$ python -q
>>> import numpy as np
>>> np.set_printoptions(precision=2, suppress=True, linewidth=100, floatmode="fixed")
>>> def tidy(a):
...     return np.round(a, 2) + 0
... 
>>> data = np.loadtxt("out17.csv", delimiter=",")
>>> data
array([[ 15.00,   4.00,   8.00,   5.00,   7.00,  -8.00,  10.00,  14.00,  -4.00,  -1.00, -12.00],
       [  4.00,  23.00,  13.00,   6.00,  -5.00,  -3.00,  11.00,  -3.00, -23.00,   1.00,  -6.00],
       [  8.00,  13.00,  14.00,   3.00,  -5.00,   0.00,   9.00,   9.00, -13.00,   3.00,  -9.00],
       [  5.00,   6.00,   3.00,  10.00,   9.00,  -7.00,   8.00,  -2.00,  -6.00,   7.00,   3.00],
       [  7.00,  -5.00,  -5.00,   9.00,  17.00, -11.00,   5.00,   0.00,   5.00,   3.00,   3.00],
       [ -8.00,  -3.00,   0.00,  -7.00, -11.00,  10.00,  -7.00,  -1.00,   3.00,   1.00,   3.00],
       [ 10.00,  11.00,   9.00,   8.00,   5.00,  -7.00,  11.00,   5.00, -11.00,   3.00,  -6.00],
       [ 14.00,  -3.00,   9.00,  -2.00,   0.00,  -1.00,   5.00,  22.00,   3.00,  -2.00, -15.00],
       [ -4.00, -23.00, -13.00,  -6.00,   5.00,   3.00, -11.00,   3.00,  23.00,  -1.00,   6.00],
       [ -1.00,   1.00,   3.00,   7.00,   3.00,   1.00,   3.00,  -2.00,  -1.00,  13.00,   9.00],
       [-12.00,  -6.00,  -9.00,   3.00,   3.00,   3.00,  -6.00, -15.00,   6.00,   9.00,  18.00]])
>>> left, sv, Vt = np.linalg.svd(data)
>>> V = Vt[:(sv > 1e-8).sum()]
>>> rng = np.random.default_rng(8532)
>>> x0 = data[10] + 4 * data[2] + rng.integers(2) * np.eye(11)[9]
>>> x0
array([ 20.00,  46.00,  47.00,  15.00, -17.00,   3.00,  30.00,  21.00, -46.00,  21.00, -18.00])
>>> tidy(np.linalg.norm(x0 - V.T @ V @ x0))
np.float64(0.0)
>>> tidy(np.diag(V.T @ V))
array([0.27, 0.39, 0.29, 0.24, 0.45, 0.30, 0.17, 0.53, 0.39, 0.60, 0.38])
>>> np.allclose(V.T @ V @ x0, x0)
True
>>> np.linalg.matrix_rank(np.vstack([data, x0]))
np.int64(4)
>>> rk = np.linalg.matrix_rank(data)
>>> rk
np.int64(4)
>>> null = np.linalg.svd(data)[2][rk:].T
>>> [int(np.linalg.matrix_rank(data[:, :j + 1])) for j in range(11)]
[1, 2, 3, 4, 4, 4, 4, 4, 4, 4, 4]
>>> [int(np.linalg.matrix_rank(np.delete(data, i, axis=0))) for i in range(11)]
[4, 4, 4, 4, 4, 4, 4, 4, 4, 4, 4]
>>> np.allclose(data @ null, 0)
True
>>> np.linalg.matrix_rank(data.T @ data), np.linalg.matrix_rank(data @ data.T)
(np.int64(4), np.int64(4))
>>> t = np.radians(90)
>>> Rm = np.eye(11)
>>> Rm[10, 10] = Rm[3, 3] = np.cos(t)
>>> Rm[10, 3], Rm[3, 10] = -np.sin(t), np.sin(t)
>>> tidy(Rm)
array([[ 1.00,  0.00,  0.00,  0.00,  0.00,  0.00,  0.00,  0.00,  0.00,  0.00,  0.00],
       [ 0.00,  1.00,  0.00,  0.00,  0.00,  0.00,  0.00,  0.00,  0.00,  0.00,  0.00],
       [ 0.00,  0.00,  1.00,  0.00,  0.00,  0.00,  0.00,  0.00,  0.00,  0.00,  0.00],
       [ 0.00,  0.00,  0.00,  0.00,  0.00,  0.00,  0.00,  0.00,  0.00,  0.00,  1.00],
       [ 0.00,  0.00,  0.00,  0.00,  1.00,  0.00,  0.00,  0.00,  0.00,  0.00,  0.00],
       [ 0.00,  0.00,  0.00,  0.00,  0.00,  1.00,  0.00,  0.00,  0.00,  0.00,  0.00],
       [ 0.00,  0.00,  0.00,  0.00,  0.00,  0.00,  1.00,  0.00,  0.00,  0.00,  0.00],
       [ 0.00,  0.00,  0.00,  0.00,  0.00,  0.00,  0.00,  1.00,  0.00,  0.00,  0.00],
       [ 0.00,  0.00,  0.00,  0.00,  0.00,  0.00,  0.00,  0.00,  1.00,  0.00,  0.00],
       [ 0.00,  0.00,  0.00,  0.00,  0.00,  0.00,  0.00,  0.00,  0.00,  1.00,  0.00],
       [ 0.00,  0.00,  0.00, -1.00,  0.00,  0.00,  0.00,  0.00,  0.00,  0.00,  0.00]])
>>> other = data @ Rm.T
>>> tidy(np.linalg.svd(data, compute_uv=False)), tidy(np.linalg.svd(other, compute_uv=False))
(array([74.30, 45.29, 38.86, 17.55,  0.00,  0.00,  0.00,  0.00,  0.00,  0.00,  0.00]), array([74.30, 45.29, 38.86, 17.55,  0.00,  0.00,  0.00,  0.00,  0.00,  0.00,  0.00]))
>>> tidy(np.linalg.det(Rm)), np.trace(Rm)
(np.float64(1.0), np.float64(9.0))
